$ python3 -q
>>> import numpy as np
>>> from numpy import linalg as LA
>>> np.set_printoptions(suppress=True, linewidth=200)
>>> W0 = np.loadtxt("mat.csv", delimiter=",")
>>> print(W0)
[[ 0. -1.]
 [ 0. -1.]
 [-1. -2.]
 [-1. -2.]]
>>> A2 = np.c_[W0[:, :1] @ np.array([[1]]), np.array([-1, 0, 3, 1])]
>>> print(A2)
[[ 0. -1.]
 [ 0.  0.]
 [-1.  3.]
 [-1.  1.]]
>>> print(np.round(LA.norm(LA.qr(W0)[0].T @ A2, axis=0) ** 2 / ((A2 ** 2).sum(axis=0) + 1e-12), 3))
[1.    0.773]
>>> q = A2.astype(float).copy()
>>> for j in range(2):
...     q[:, j] -= q[:, :j] @ (q[:, :j].T @ q[:, j])
...     q[:, j] /= LA.norm(q[:, j])
... 
>>> print(q.round(3))
[[ 0.    -0.577]
 [ 0.     0.   ]
 [-0.707  0.577]
 [-0.707 -0.577]]
>>> f, r1 = W0[3], W0[2]
>>> print(f @ f)
5.0
>>> print(f @ r1)
5.0
>>> pr = (f @ r1) / (f @ f) * f
>>> print((r1 - pr) @ f)
0.0
>>> print(np.round(LA.norm(f + r1) ** 2 + LA.norm(f - r1) ** 2, 3))
20.0
>>> print(pr)
[-1. -2.]
>>> print(r1 - pr)
[0. 0.]
>>> m1 = np.load("data.npy")
>>> print(m1.round(3))
[[-0.97  -0.091 -0.225]
 [ 0.    -0.927  0.375]
 [-0.243  0.364  0.899]]
>>> A2 = np.array([[3, 8], [4, 0]])
>>> C = np.kron(A2, m1)
>>> print(C.shape)
(6, 6)
>>> print(round(LA.norm(C, 2), 3), np.round(LA.norm(A2, 2) * LA.norm(m1, 2), 3))
8.685 8.685
>>> print(np.round(np.poly(m1), 3))
[ 1.     0.998 -0.998 -1.   ]
>>> print(round(float(np.einsum("ii->", m1)), 3))
-0.998
>>> print(np.round(LA.det(m1[::-1]), 3))
-1.0
>>> print(np.round(LA.det(m1.T), 3))
1.0
>>> print(np.round(np.kron(np.eye(2, dtype=int), m1), 3))
[[-0.97  -0.091 -0.225 -0.    -0.    -0.   ]
 [ 0.    -0.927  0.375  0.    -0.     0.   ]
 [-0.243  0.364  0.899 -0.     0.     0.   ]
 [-0.    -0.    -0.    -0.97  -0.091 -0.225]
 [ 0.    -0.     0.     0.    -0.927  0.375]
 [-0.     0.     0.    -0.243  0.364  0.899]]
>>> print(round(float(LA.det(2 * m1)), 3), round(LA.det(m1), 3))
8.0 1.0
>>> print(round(float(LA.eigvals(m1).sum().real), 3))
-0.998
>>> print(round(np.einsum("ij,ji->", m1, m1), 3))
2.991
>>> q, evecs = LA.qr(m1[:, :1])[0], LA.qr(m1[:, 1:])[0]
>>> sig = LA.svd(q.T @ evecs, compute_uv=False)
>>> print(np.round(np.degrees(np.arccos(sig.clip(0, 1))), 3))
[90.]
>>> M = np.loadtxt("case8.csv", delimiter=",")
>>> print(M.round(3))
[[  1.22   -0.22   -0.073]
 [ 13.142 -12.142  -4.047]
 [  2.483  -1.483  -0.494]
 [ -1.503   2.503   0.834]
 [  4.448  -3.448  -1.149]
 [ -3.639   4.639   1.546]
 [ -1.63    2.63    0.877]
 [  3.701  -2.701  -0.9  ]
 [  0.587   0.413   0.138]
 [ -2.392   3.392   1.131]
 [-16.538  17.538   5.846]
 [ 14.05  -13.05   -4.35 ]
 [ 15.009 -14.009  -4.67 ]
 [  5.827  -4.827  -1.609]
 [ -2.701   3.701   1.234]
 [-13.578  14.578   4.859]
 [ 11.253 -10.253  -3.418]
 [-17.891  18.891   6.297]
 [-12.319  13.319   4.44 ]]
>>> print([round(float(x), 3) for x in LA.svd(M, compute_uv=False)[:3]])
[61.026, 3.157, 0.0]
>>> print(np.argsort(-LA.norm(M, axis=0).round(6), kind="stable")[:3])
[1 0 2]
>>> print(LA.matrix_rank(M, rtol=0.1))
1
>>> print(LA.cond(M) > 100)
True
>>> print(round(float(LA.norm(M, 2) / LA.norm(M)), 3))
0.999
>>> C = M[[0, 17]].astype(float)
>>> for _ in range(6):
...     idx = LA.norm(M[:, None] - C, axis=-1).argmin(axis=1)
...     C = np.array([M[idx == j].mean(axis=0) for j in range(2)])
... 
>>> print(idx)
[0 0 0 0 0 0 0 0 0 0 1 0 0 0 0 1 0 1 1]
>>> print(np.bincount(idx))
[15  4]
>>> rk = LA.matrix_rank(M)
>>> print(rk)
2
>>> null = LA.svd(M)[2][rk:].T
>>> print([int(LA.matrix_rank(np.delete(M, i, axis=0))) for i in range(19)])
[2, 2, 2, 2, 2, 2, 2, 2, 2, 2, 2, 2, 2, 2, 2, 2, 2, 2, 2]
>>> print(np.allclose(M @ null, 0))
True
>>> print(LA.matrix_rank(M.T @ M), LA.matrix_rank(M @ M.T))
2 2
>>> print(np.round(null @ null.T, 3))
[[ 0.   0.   0. ]
 [ 0.   0.1 -0.3]
 [ 0.  -0.3  0.9]]
>>> print(np.round(null[:, 0] / null[np.abs(null[:, 0]).round(6).argmax(), 0], 3))
[ 0.    -0.333  1.   ]
>>> print(null.shape)
(3, 1)
>>> print([int(LA.matrix_rank(M[:, :j + 1])) for j in range(3)])
[1, 2, 2]
>>> vec = np.array([-1, -3, -3])
>>> print(np.round(np.abs(LA.eigvals(m1)), 3))
[1. 1. 1.]
>>> print(np.round(np.sort(np.abs(np.degrees(np.angle(LA.eigvals(m1))))), 3))
[  0.    177.327 177.327]
>>> print(3 - LA.matrix_rank(m1 - np.eye(3), tol=1e-8))
1
>>> print(np.round(LA.norm(vec), 3), round(float(LA.norm(m1 @ vec)), 3))
4.359 4.359
>>> print(np.round(m1.T @ (m1 @ vec), 3))
[-1. -3. -3.]
>>> f, r1 = M[12], M[15]
>>> print(round(float(f @ f), 3))
443.329
>>> print(round(float(f @ r1), 3))
-430.699
>>> pr = (f @ r1) / (f @ f) * f
>>> print(round(float((r1 - pr) @ f), 3))
0.0
>>> E = np.load("run12.npy")
>>> print(E)
[[ 1 -1]
 [ 1  0]]
>>> A2 = E / LA.norm(E, axis=1, keepdims=True)
>>> gram = A2 @ A2.T
>>> print((gram - 2 * np.eye(2)).round(6).argmax(axis=1))
[1 0]
>>> print(np.argwhere(np.triu(np.abs(gram) > 0.95, 1)))
[]
>>> vec = np.array([-4, 2])
>>> rhs = E @ vec
>>> c, lr = np.zeros(2), 1 / LA.norm(E, 2) ** 2
>>> for i in range(10):
...     c -= lr * E.T @ (E @ c - rhs)
...     if i % 2 == 0: print(i, round(LA.norm(E @ c - rhs), 3))
... 
0 0.212
2 0.155
4 0.113
6 0.082
8 0.06
>>> print(round(float(LA.cond(E)), 3))
2.618
>>> print(np.round(LA.eigvals(E).sum().real, 3))
1.0
>>> print(round(LA.det(E.T), 3))
1.0
>>> print(np.einsum("ij,ji->", E, E))
-1
>>> print(np.kron(np.eye(2, dtype=int), E))
[[ 1 -1  0  0]
 [ 1  0  0  0]
 [ 0  0  1 -1]
 [ 0  0  1  0]]
>>> print(np.round(LA.eigvals(E), 3))
[0.5+0.866j 0.5-0.866j]
>>> print(round(float(LA.det(2 * E)), 3), round(float(LA.det(E)), 3))
4.0 1.0
